$ python -q
>>> import numpy as np
>>> from numpy import linalg as LA
>>> np.set_printoptions(precision=3, suppress=True, linewidth=100)
>>> feats = np.load("m.npy")
>>> print(feats)
[[8 8]
 [3 3]
 [2 2]
 [8 8]]
>>> # row 3 repeats row 0
>>> U, sig, Vh = LA.svd(feats)
>>> vecs = Vh[:(sig > 1e-8).sum()]
>>> rng = np.random.default_rng(4041)
>>> x = feats[2] + -1 * feats[3] + rng.integers(2) * np.eye(2)[0]
>>> print(x)
[-6. -6.]
>>> print(np.diag(vecs.T @ vecs))
[0.5 0.5]
>>> print(LA.matrix_rank(np.vstack([feats, x])))
1
>>> print(np.round(LA.norm(x - vecs.T @ vecs @ x), 3))
0.0
>>> print(vecs.T @ vecs)
[[0.5 0.5]
 [0.5 0.5]]
>>> T = np.stack([feats, 2 * feats, feats[::-1]])
>>> print(T.shape)
(3, 4, 2)
>>> m1 = np.load("x.npy")
>>> print(m1)
[[3. 1. 1.]
 [1. 3. 1.]
 [1. 1. 3.]]
>>> # symmetric
>>> lab = rng.permutation(3)
>>> print(lab)
[0 1 2]
>>> out = m1[lab][:, lab]
>>> print(np.diag(out))
[3. 3. 3.]
>>> print(np.allclose(out, m1))
True
>>> print(np.sort(np.abs(LA.eigvals(out))))
[2. 2. 5.]
>>> print(np.round(LA.det(out), 3), round(LA.det(m1[lab]), 3))
20.0 20.0
>>> out = m1 + rng.integers(-2, 3, (3, 1)) @ rng.integers(-2, 3, (1, 3))
>>> print(out)
[[ 3.  1.  1.]
 [ 2.  4. -1.]
 [-1. -1.  7.]]
>>> print(LA.matrix_rank(out - m1, tol=1e-8))
1
>>> print(np.round(LA.svd(out - m1, compute_uv=False), 3) + 0)
[5.477 0.    0.   ]
>>> vals, vecs = LA.eig(out)
>>> print(np.sort(LA.eigvals(out.T)))
[2. 5. 7.]
>>> print(np.sort(LA.eigvals(LA.inv(out))))
[0.143 0.2   0.5  ]
>>> print(np.sort(LA.eigvals(out @ out)))
[ 4. 25. 49.]
>>> print(np.round(np.prod(vals), 3))
70.0
>>> print(vals)
[2. 5. 7.]
>>> print(m1 @ np.ones(3))
[5. 5. 5.]
>>> print(np.allclose(m1 @ m1.T, m1.T @ m1))
True
>>> J = np.loadtxt("mat.csv", delimiter=",")
>>> print(J)
[[ 2. -3.  0.  0.  0.  0.]
 [-3. -1. -3.  0.  0.  0.]
 [ 0. -3.  1. -3.  0.  0.]
 [ 0.  0. -3. -1. -3.  0.]
 [ 0.  0.  0. -3. -1. -3.]
 [ 0.  0.  0.  0. -3.  1.]]
>>> # equal to its transpose
>>> vals, vecs = LA.eigh(J)
>>> x = np.array([0, -2, 3, -3, 3, -5])
>>> print(np.round(x @ J @ x / (x @ x), 3), np.round(vals[0], 3), round(float(vals[-1]), 3))
4.393 -5.752 5.426
>>> print(x @ J @ x)
246.0
>>> print(LA.eigvalsh(J[1:, 1:]))
[-5.646 -3.162 -0.354  3.162  5.   ]
>>> print(np.abs(J).sum(axis=1).max(), round(float(np.abs(vals).max()), 3))
7.0 5.752
>>> A = np.array([[0, 3, 1, 3, 0, 1],
...     [0, 2, 0, 2, 3, 3],
...     [2, 3, 1, 2, 0, 0],
...     [0, 0, 1, 1, 3, 0],
...     [2, 1, 1, 2, 0, 2]])
>>> A[-1] = A[0] + -2 * A[1]
>>> print(A)
[[ 0  3  1  3  0  1]
 [ 0  2  0  2  3  3]
 [ 2  3  1  2  0  0]
 [ 0  0  1  1  3  0]
 [ 0 -1  1 -1 -6 -5]]
>>> T = np.stack([A, 2 * A, A[::-1]])
>>> print(T.sum(axis=0))
[[  0   8   4   8  -6  -2]
 [  0   6   1   7  12   9]
 [  8  12   4   8   0   0]
 [  0   2   3   5  12   3]
 [  0   0   4   0 -18 -14]]
>>> print(np.einsum("bij,cij->bc", T, T))
[[139 278  20]
 [278 556  40]
 [ 20  40 139]]
>>> print(LA.matrix_rank(T.reshape(3, -1)))
2
>>> print(LA.matrix_rank(T))
[4 4 4]
>>> print(LA.norm(T, axis=(1, 2)))
[11.79 23.58 11.79]
>>> print(T.shape)
(3, 5, 6)
>>> U, sig, Vh = LA.svd(A)
>>> print(np.argmax(sig[:-1] / (sig[1:] + 1e-6)) + 1)
4
>>> print(sig.round(3) + 0)
[9.893 5.719 2.384 1.654 0.   ]
>>> out = U[:, :4] @ np.diag(sig[:4]) @ Vh[:4]
>>> print(np.round(np.abs(A - out).max(), 3))
0.0
>>> print(out.round(3) + 0)
[[ 0.  3.  1.  3.  0.  1.]
 [ 0.  2.  0.  2.  3.  3.]
 [ 2.  3.  1.  2.  0.  0.]
 [ 0.  0.  1.  1.  3.  0.]
 [ 0. -1.  1. -1. -6. -5.]]
>>> arr = np.array([[0, 0, 1, 1], [0, 0, 0, 0], [1, 0, 0, 1], [1, 0, 1, 0]])
>>> print(arr)
[[0 0 1 1]
 [0 0 0 0]
 [1 0 0 1]
 [1 0 1 0]]
>>> # 2 blocks once reordered
>>> out = np.array([[3, -3], [1, -3], [0, 2], [-3, 3]])
>>> print(np.einsum("ik,kj->ji", arr, out))
[[-3  0  0  3]
 [ 5  0  0 -1]]
>>> print(np.einsum("ik,kj->ij", arr, out))
[[-3  5]
 [ 0  0]
 [ 0  0]
 [ 3 -1]]
>>> print(arr @ out)
[[-3  5]
 [ 0  0]
 [ 0  0]
 [ 3 -1]]
>>> print(LA.matrix_rank(np.vstack([arr, out.T])))
4
>>> out @ arr
Traceback (most recent call last):
  File "<python-input-72>", line 1, in <module>
    out @ arr
    ~~~~^~~~~
ValueError: matmul: Input operand 1 has a mismatch in its core dimension 0, with gufunc signature (n?,k),(k,m?)->(n?,m?) (size 4 is different from 2)
>>> print(out.T @ arr.T)
[[-3  0  0  3]
 [ 5  0  0 -1]]
>>> W = np.array([[2, 1, 1, 1, 2, 1],
...     [1, 0, 0, 0, 1, 2],
...     [0, 1, 2, 2, 1, 2],
...     [1, 0, 0, 2, 1, 2]])
>>> c = np.array([1, -1, 1, 1, -3, 2])
>>> act = np.maximum(arr @ W + c, 0)
>>> print(act)
[[2 0 3 5 0 6]
 [1 0 1 1 0 2]
 [4 0 2 4 0 5]
 [3 1 4 4 0 5]]
>>> W2 = np.array([[2, -1, 3],
...     [3, -3, 0],
...     [3, -5, 0],
...     [5, 0, -5],
...     [0, -3, 1],
...     [5, 3, 5]])
>>> print(act @ W2)
[[ 68   1  11]
 [ 20   0   8]
 [ 59   1  17]
 [ 66 -11  14]]
>>> print(W @ W2)
[[ 20 -13   8]
 [ 12   2  14]
 [ 29 -10   1]
 [ 22   2   4]]
>>> rk = LA.matrix_rank(arr)
>>> print(rk)
3
>>> ns = LA.svd(arr)[2][rk:].T
>>> print(np.round(arr @ ns, 3) + 0)
[[0.]
 [0.]
 [0.]
 [0.]]
>>> print(ns.shape)
(4, 1)
>>> print(np.round(ns[:, 0] / ns[np.abs(ns[:, 0]).round(6).argmax(), 0], 3) + 0)
[0. 1. 0. 0.]
>>> print([int(LA.matrix_rank(arr[:i])) for i in range(1, len(arr) + 1)])
[1, 1, 2, 3]
>>> print(np.allclose(arr[:-1].T @ LA.lstsq(arr[:-1].T, arr[-1])[0], arr[-1]))
False
>>> print(np.round(arr @ LA.pinv(arr) @ arr, 3) + 0)
[[0. 0. 1. 1.]
 [0. 0. 0. 0.]
 [1. 0. 0. 1.]
 [1. 0. 1. 0.]]
>>> print([round(float(x), 3) for x in LA.svd(arr, compute_uv=False)[:3]])
[2.0, 1.0, 1.0]
>>> print(round(LA.norm(arr, 2) / LA.norm(arr), 3))
0.816
>>> print(np.argsort(-LA.norm(arr, axis=0).round(6), kind="stable")[:3])
[0 2 3]
